$ python3 -q
>>> import numpy as np
>>> np.set_printoptions(precision=1, suppress=True, linewidth=100)
>>> m1 = np.load("out2.npy")
>>> m1
array([[2, 1, 5, 1],
       [1, 2, 1, 5],
       [5, 1, 2, 1],
       [1, 5, 1, 2]])
>>> round(float(np.linalg.eigvals(m1).sum().real), 1)
8.0
>>> np.einsum("ij,ji->", m1, m1)
np.int64(124)
>>> np.round(np.linalg.det(m1[::-1]), 1)
np.float64(405.0)
>>> np.poly(m1)
array([  1.,  -8., -30., 144., 405.])
>>> np.einsum("ii->", m1)
np.int64(8)
>>> np.linalg.eigvals(m1)
array([ 9.+0.j,  5.+0.j, -3.+0.j, -3.-0.j])
>>> x = np.array([7, 4, 6, 8])
>>> np.sign((m1 @ x).round(6))
array([1, 1, 1, 1])
>>> (m1 * x).sum(axis=1)
array([56, 61, 59, 49])
>>> np.linalg.norm(m1 @ x) <= np.linalg.norm(m1, 2) * np.linalg.norm(x) + 1e-9
np.True_
>>> print(m1 @ (2 * x))
[112 122 118  98]
>>> (m1 @ x).argmax()
np.int64(1)
>>> feats = np.load("a.npy")
>>> feats
array([[ -0.5,  -5.3,   6.9],
       [ -6.6,   6.2,   2.2],
       [  4.3,   0.8,   5. ],
       [  3.4,  -1.5,   3.8],
       [ -8.5, -14.3,  -8.2],
       [  1.9,   2.9,  -4.1],
       [ -6.6,  -6.8,   4.3],
       [  8.6,  -5.5,   2.8],
       [  1.4,   2.6,   1.6],
       [  0.8,   1.1,   1.1],
       [ 15.8,  22.5,   3.5],
       [  1.7, -21.2,  10.3],
       [-10.6,   3.4,  -1.7],
       [  2.5, -17.8, -13.5],
       [  7.3,   7.7,   3.4],
       [-21.5,  -1.9,  -3.6],
       [  0.8,  -3.8,  -0.8],
       [ -1.9,  11. ,  -6.7],
       [ 13.5,   7.9,  -0.6],
       [ 21. ,   5.4,   2.2]])
>>> other = np.c_[feats[:, :1] @ np.array([[-2]]), np.array([1, 0, 2, 1, -1, 0, 1, -1, 1, 2, -1, -1, -2, 1, 2, 0, 0, 2, 2, -1])]
>>> other
array([[  1. ,   1. ],
       [ 13.2,   0. ],
       [ -8.6,   2. ],
       [ -6.8,   1. ],
       [ 17. ,  -1. ],
       [ -3.8,   0. ],
       [ 13.2,   1. ],
       [-17.2,  -1. ],
       [ -2.8,   1. ],
       [ -1.6,   2. ],
       [-31.6,  -1. ],
       [ -3.4,  -1. ],
       [ 21.2,  -2. ],
       [ -5. ,   1. ],
       [-14.6,   2. ],
       [ 43. ,   0. ],
       [ -1.6,   0. ],
       [  3.8,   2. ],
       [-27. ,   2. ],
       [-42. ,  -1. ]])
>>> np.linalg.matrix_rank(other)
np.int64(2)
>>> np.linalg.matrix_rank(np.c_[feats, other])
np.int64(4)
>>> np.round(np.linalg.lstsq(feats, other[:, 0])[0], 1) + 0
array([-2.,  0.,  0.])
>>> np.round(np.linalg.norm(np.linalg.qr(feats)[0].T @ other, axis=0) ** 2 / ((other ** 2).sum(axis=0) + 1e-12), 1) + 0
array([1., 0.])
>>> Q, vecs = np.linalg.qr(feats[:, :2])[0], np.linalg.qr(feats[:, 2:])[0]
>>> sv = np.linalg.svd(Q.T @ vecs, compute_uv=False)
>>> print((sv > 0.9).sum())
0
>>> np.degrees(np.arccos(sv.clip(0, 1)))
array([73.7])
>>> other = np.array([[8, 6, 9], [2, 4, 5], [6, 7, 1]])
>>> other[-1] = other[0]
>>> W0 = other + 0.3 * np.eye(3)
>>> W0
array([[8.3, 6. , 9. ],
       [2. , 4.3, 5. ],
       [8. , 6. , 9.3]])
>>> r0 = np.array([7, 6, 7])
>>> other = W0 + np.outer(r0, np.eye(3)[0])
>>> print(np.linalg.matrix_rank(other - W0))
1
>>> print(np.round(np.linalg.det(other) / np.linalg.det(W0), 1), round(1 + np.linalg.solve(W0, r0)[0], 1))
0.8 0.8
>>> rng = np.random.default_rng(662)
>>> idx = rng.permutation(3)
>>> idx
array([2, 1, 0])
>>> other = W0[idx][:, idx]
>>> print(round(float(np.linalg.det(other)), 1), np.round(np.linalg.det(W0[idx]), 1))
9.7 -9.7
>>> np.diag(other)
array([9.3, 4.3, 8.3])
>>> other
array([[9.3, 6. , 8. ],
       [5. , 4.3, 2. ],
       [9. , 6. , 8.3]])
>>> np.sort(np.abs(np.linalg.eigvals(other)))
array([ 0.3,  1.6, 20. ])
>>> Uu, sv, VT = np.linalg.svd(W0)
>>> np.argmax(sv[:-1] / (sv[1:] + 1e-6)) + 1
np.int64(2)
>>> other = Uu[:, :2] @ np.diag(sv[:2]) @ VT[:2]
>>> round(float(np.linalg.norm(W0 - other) / np.linalg.norm(W0)), 1)
0.0
>>> print(round(np.abs(W0 - other).max(), 1))
0.1
>>> np.linalg.matrix_rank(other)
np.int64(2)
>>> np.linalg.matrix_rank(W0, rtol=0.05)
np.int64(2)
>>> blk = np.stack([W0, -1 * W0, W0[::-1]])
>>> (blk @ W0.T).shape
(3, 3, 3)
>>> np.linalg.matrix_rank(blk)
array([3, 3, 3])
>>> blk.sum(axis=0)
array([[8. , 6. , 9.3],
       [2. , 4.3, 5. ],
       [8.3, 6. , 9. ]])
>>> np.linalg.norm(blk, axis=(1, 2))
array([20.5, 20.5, 20.5])
>>> np.linalg.det(blk)
array([ 9.7, -9.7, -9.7])
>>> other = W0 / np.sqrt((W0 ** 2).mean(axis=1, keepdims=True))
>>> other[0]
array([1.1, 0.8, 1.1])
>>> print(np.linalg.matrix_rank(other) == np.linalg.matrix_rank(W0))
True
>>> data = np.load("mat.npy")
>>> data
array([[ -4,   0,  -8,  -8],
       [ -7,   0, -14, -14],
       [  7,   0,  14,  14]])
>>> # null space of dimension 3
>>> rk = np.linalg.matrix_rank(data)
>>> rk
np.int64(1)
>>> ns = np.linalg.svd(data)[2][rk:].T
>>> print([int(np.linalg.matrix_rank(data[:, :j + 1])) for j in range(4)])
[1, 1, 1, 1]
>>> [int(np.linalg.matrix_rank(data[:i])) for i in range(1, len(data) + 1)]
[1, 1, 1]
>>> ns.shape
(4, 3)
>>> np.round(data @ ns, 1) + 0
array([[0., 0., 0.],
       [0., 0., 0.],
       [0., 0., 0.]])
>>> J = np.loadtxt("x.csv", delimiter=",")
>>> print(J)
[[0. 3. 0.]
 [0. 0. 0.]
 [0. 0. 3.]]
>>> # triangular
>>> np.unique(J.round(6), axis=0).shape
(3, 3)
>>> round(float(np.trace(np.linalg.pinv(J) @ J)), 1)
2.0
>>> np.allclose(J[:-1].T @ np.linalg.lstsq(J[:-1].T, J[-1])[0], J[-1])
False
>>> other = np.array([[3, 0, 0, 2], [1, 1, 2, -3], [-3, 0, 1, -3], [-1, 1, 2, -1]])
>>> K = other.T @ other
>>> print(K)
[[ 20   0  -3  13]
 [  0   2   4  -4]
 [ -3   4   9 -11]
 [ 13  -4 -11  23]]
>>> C2 = K.T @ K
>>> print(np.round(np.linalg.svd(K, compute_uv=False) ** 2, 1) + 0)
[1503.   168.3    4.7    0. ]
>>> (K @ K.T).shape
(4, 4)
>>> print(np.allclose(C2, C2.T))
True
>>> np.diag(C2)
array([578,  36, 227, 835])
>>> other = K + rng.integers(-2, 3, (4, 3)) @ rng.integers(-2, 3, (3, 4))
>>> print(other)
[[ 16   0  -5  17]
 [  4   1   6  -9]
 [ -1   4  10 -13]
 [ 13  -2 -10  24]]
>>> np.linalg.matrix_rank(other - K, tol=1e-8)
np.int64(3)
>>> np.abs(other - K).sum(axis=1)
array([10, 12,  5,  4])
>>> np.round(np.linalg.svd(other - K, compute_uv=False), 1) + 0
array([9.5, 2.5, 0.3, 0. ])
>>> r0 = np.array([1, 1, 0, 0])
>>> other = K + np.outer(r0, np.eye(4)[0])
>>> np.linalg.matrix_rank(other - K)
np.int64(1)
>>> print([round(float(x), 1) for x in np.linalg.svd(K, compute_uv=False)[:3]])
[38.8, 13.0, 2.2]
>>> np.linalg.cond(K) > 100
np.True_
>>> np.argsort(-np.linalg.norm(K, axis=0).round(6), kind="stable")[:3]
array([3, 0, 2])
>>> x = np.ones(4)
>>> for _ in range(6):
...     x = K @ x
...     x /= np.linalg.norm(x)
...     print(round(x @ K @ x, 1))
... 
33.3
38.0
38.7
38.8
38.8
38.8
>>> x
array([ 0.6, -0.1, -0.3,  0.7])
>>> E = np.minimum.outer(np.arange(1, 4), np.arange(1, 4)) * -1
>>> E
array([[-1, -1, -1],
       [-1, -2, -2],
       [-1, -2, -3]])
>>> other = E[0, 0] * E[1:] - np.outer(E[1:, 0], E[0])
>>> other
array([[0, 1, 1],
       [0, 1, 2]])
>>> np.flatnonzero(~other.round(6).any(axis=1))
array([], dtype=int64)
>>> print(E[:, 0] / E[0, 0])
[1. 1. 1.]
>>> np.linalg.matrix_rank(other), np.linalg.matrix_rank(E)
(np.int64(2), np.int64(3))
>>> X = np.load("run16.npy")
>>> print(X)
[[ 4  4  4]
 [ 4  8  8]
 [ 4  8 12]]
>>> idx = rng.permutation(3)
>>> idx
array([2, 0, 1])
>>> other = X[idx][:, idx]
>>> np.sort(np.abs(np.linalg.eigvals(other)))
array([ 1.2,  2.6, 20.2])
>>> print(round(float(np.linalg.det(other)), 1), round(np.linalg.det(X[idx]), 1))
64.0 64.0
>>> np.diag(other)
array([12,  4,  8])
>>> L = np.linalg.cholesky(X)
>>> print(np.diag(L) ** 2)
[4. 4. 4.]
>>> np.linalg.eigvalsh(X).min() > 0
np.True_
>>> X / np.sqrt(np.outer(np.diag(X), np.diag(X)))
array([[1. , 0.7, 0.6],
       [0.7, 1. , 0.8],
       [0.6, 0.8, 1. ]])
>>> evals, vecs = np.linalg.eigh(X)
>>> x = np.array([-1, 0, 2])
>>> (np.sign(vecs[:, -1].round(6)) == np.sign(vecs[0, -1].round(6))).astype(int)
array([1, 1, 1])
>>> np.linalg.eigvalsh(X[1:, 1:])
array([ 1.8, 18.2])
>>> np.abs(X).sum(axis=1).max(), round(np.abs(evals).max(), 1)
(np.int64(24), np.float64(20.2))
>>> vecs * np.abs(evals) @ vecs.T
array([[ 4.,  4.,  4.],
       [ 4.,  8.,  8.],
       [ 4.,  8., 12.]])
>>> blk = np.stack([X, 4 * X, X[::-1]])
>>> np.linalg.det(blk)
array([  64., 4096.,  -64.])
>>> np.linalg.matrix_rank(blk)
array([3, 3, 3])
>>> blk.shape
(3, 3, 3)
